>>> import numpy as np
>>> import numpy.linalg as la
>>> np.set_printoptions(precision=3, suppress=True, linewidth=160)
>>> W0 = np.load("arr.npy")
>>> W0
array([[ 0,  2,  2],
       [-2, -2, -1],
       [ 0,  1, -3]])
>>> la.eigvals(W0)
array([-0.941+2.061j, -0.941-2.061j, -3.118+0.j   ])
>>> round(float(la.eigvals(W0).sum().real), 3)
-5.0
>>> round(la.det(2 * W0), 3), round(la.det(W0), 3)
(np.float64(-128.0), np.float64(-16.0))
>>> round(la.det(W0[::-1]), 3)
np.float64(16.0)
>>> np.kron(np.eye(2, dtype=int), W0)
array([[ 0,  2,  2,  0,  0,  0],
       [-2, -2, -1,  0,  0,  0],
       [ 0,  1, -3,  0,  0,  0],
       [ 0,  0,  0,  0,  2,  2],
       [ 0,  0,  0, -2, -2, -1],
       [ 0,  0,  0,  0,  1, -3]])
>>> rng = np.random.default_rng(36947)
>>> idx = rng.permutation(3)
>>> idx
array([0, 1, 2])
>>> M2 = W0[idx][:, idx]
>>> np.sort(np.abs(la.eigvals(M2)))
array([2.265, 2.265, 3.118])
>>> M2
array([[ 0,  2,  2],
       [-2, -2, -1],
       [ 0,  1, -3]])
>>> np.einsum("ii->", M2)
np.int64(-5)
>>> np.kron(np.eye(2, dtype=int), M2)
array([[ 0,  2,  2,  0,  0,  0],
       [-2, -2, -1,  0,  0,  0],
       [ 0,  1, -3,  0,  0,  0],
       [ 0,  0,  0,  0,  2,  2],
       [ 0,  0,  0, -2, -2, -1],
       [ 0,  0,  0,  0,  1, -3]])
>>> np.poly(M2)
array([ 1.,  5., 11., 16.])
>>> round(la.det(M2[::-1]), 3)
np.float64(16.0)
>>> np.einsum("ij,ji->", M2, M2)
np.int64(3)
>>> la.eigvals(M2)
array([-0.941+2.061j, -0.941-2.061j, -3.118+0.j   ])
>>> W0.sum(axis=0)
array([-2,  1, -2])
>>> W0.sum(axis=1)
array([ 4, -5, -2])
>>> W0 - W0[0]
array([[ 0,  0,  0],
       [-2, -4, -3],
       [ 0, -1, -5]])
>>> m1 = np.load("mat.npy")
>>> m1
array([[-0.125, -0.57 , -0.507,  0.634],
       [ 0.718, -0.297,  0.547,  0.312],
       [ 0.343,  0.742, -0.32 ,  0.479],
       [-0.593,  0.19 ,  0.584,  0.521]])
>>> la.pinv(m1)
array([[-0.125,  0.718,  0.343, -0.593],
       [-0.57 , -0.297,  0.742,  0.19 ],
       [-0.507,  0.547, -0.32 ,  0.584],
       [ 0.634,  0.312,  0.479,  0.521]])
>>> np.round(m1 @ m1.T, 3) + 0
array([[1., 0., 0., 0.],
       [0., 1., 0., 0.],
       [0., 0., 1., 0.],
       [0., 0., 0., 1.]])
>>> la.norm(m1, axis=0)
array([1., 1., 1., 1.])
>>> la.svd(m1, compute_uv=False)
array([1., 1., 1., 1.])
>>> feats = np.load("a.npy")
>>> feats
array([[4, 2],
       [2, 1]])
>>> def softmax(z):
...     e = np.exp(z - z.max(axis=-1, keepdims=True))
...     return e / e.sum(axis=-1, keepdims=True)
... 
>>> softmax(feats).sum(axis=1)
array([1., 1.])
>>> np.round(softmax(10 * feats[1]), 3) + 0
array([1., 0.])
>>> softmax(feats[1] + -2)
array([0.731, 0.269])
>>> softmax(feats[1])
array([0.731, 0.269])
>>> scores = feats @ feats.T / np.sqrt(2)
>>> softmax(scores)[1] @ feats
array([3.943, 1.972])
>>> softmax(scores)
array([[0.999, 0.001],
       [0.972, 0.028]])
